$ ipython --no-banner

In [1]: import numpy as np

In [2]: np.set_printoptions(precision=3, suppress=True, linewidth=140)

In [3]: X = 5 * np.eye(3) + np.eye(3, k=1)

In [4]: X
Out[4]: 
array([[5., 1., 0.],
       [0., 5., 1.],
       [0., 0., 5.]])

In [5]: W = np.array([[5, -5, -5], [-3, 4, -3], [1, 0, 0]])

In [6]: c = np.array([5, 0, 3])

In [7]: act = np.maximum(X @ W + c, 0)

In [8]: act
Out[8]: 
array([[27.,  0.,  0.],
       [ 0., 20.,  0.],
       [10.,  0.,  3.]])

In [9]: (act > 0).mean(axis=0)
Out[9]: array([0.667, 0.333, 0.333])

In [10]: np.linalg.matrix_rank(act)
Out[10]: np.int64(3)

In [11]: Z = np.array([[0, 2, 1], [-2, 0, 0], [-2, 0, -1]])

In [12]: (act @ Z).round(6).argmax(axis=1)
Out[12]: array([1, 1, 1])

In [13]: act @ Z
Out[13]: 
array([[  0.,  54.,  27.],
       [-40.,   0.,   0.],
       [ -6.,  20.,   7.]])

In [14]: round(np.linalg.norm(act[0] - act[2]), 3)
Out[14]: np.float64(17.263)

In [15]: round(np.linalg.norm(act, 2), 3)
Out[15]: np.float64(28.811)

In [16]: np.linalg.norm(act, axis=1).argmax()
Out[16]: np.int64(0)

In [17]: np.round(np.linalg.norm(act, "nuc"), 3)
Out[17]: np.float64(51.623)

In [18]: np.round(np.linalg.norm(act) ** 2 / np.linalg.norm(act, 2) ** 2, 3)
Out[18]: np.float64(1.491)

In [19]: np.linalg.norm(act, axis=0)
Out[19]: array([28.792, 20.   ,  3.   ])

In [20]: act[0] @ act[2]
Out[20]: np.float64(270.0)

In [21]: rng = np.random.default_rng(0)

In [22]: lab = rng.permutation(3)

In [23]: out = X[:, lab] * rng.choice([-1, 1], 3)

In [24]: out
Out[24]: 
array([[-0., -5., -1.],
       [-1., -0., -5.],
       [-5., -0., -0.]])

In [25]: left, _, vt = np.linalg.svd(X.T @ out)

In [26]: lab
Out[26]: array([2, 0, 1])

In [27]: O = X.astype(float).copy()

In [28]: for j in range(3):
    ...:     O[:, j] -= O[:, :j] @ (O[:, :j].T @ O[:, j])
    ...:     O[:, j] /= np.linalg.norm(O[:, j])
    ...: 

In [29]: O
Out[29]: 
array([[1., 0., 0.],
       [0., 1., 0.],
       [0., 0., 1.]])

In [30]: O.T @ X
Out[30]: 
array([[5., 1., 0.],
       [0., 5., 1.],
       [0., 0., 5.]])

In [31]: K = np.load("run16.npy")

In [32]: K
Out[32]: 
array([[0, 2, 0],
       [0, 0, 8],
       [0, 0, 2]])

In [33]: left, sig, vt = np.linalg.svd(K)

In [34]: np.argmax(sig[:-1] / (sig[1:] + 1e-6)) + 1
Out[34]: np.int64(2)

In [35]: out = left[:, :2] @ np.diag(sig[:2]) @ vt[:2]

In [36]: round(float(np.linalg.norm(K - out, 2)), 3), sig[2]
Out[36]: (0.0, np.float64(0.0))

In [37]: np.linalg.matrix_rank(out)
Out[37]: np.int64(2)

In [38]: np.linalg.matrix_rank(K, rtol=0.05)
Out[38]: np.int64(2)

In [39]: out
Out[39]: 
array([[0., 2., 0.],
       [0., 0., 8.],
       [0., 0., 2.]])
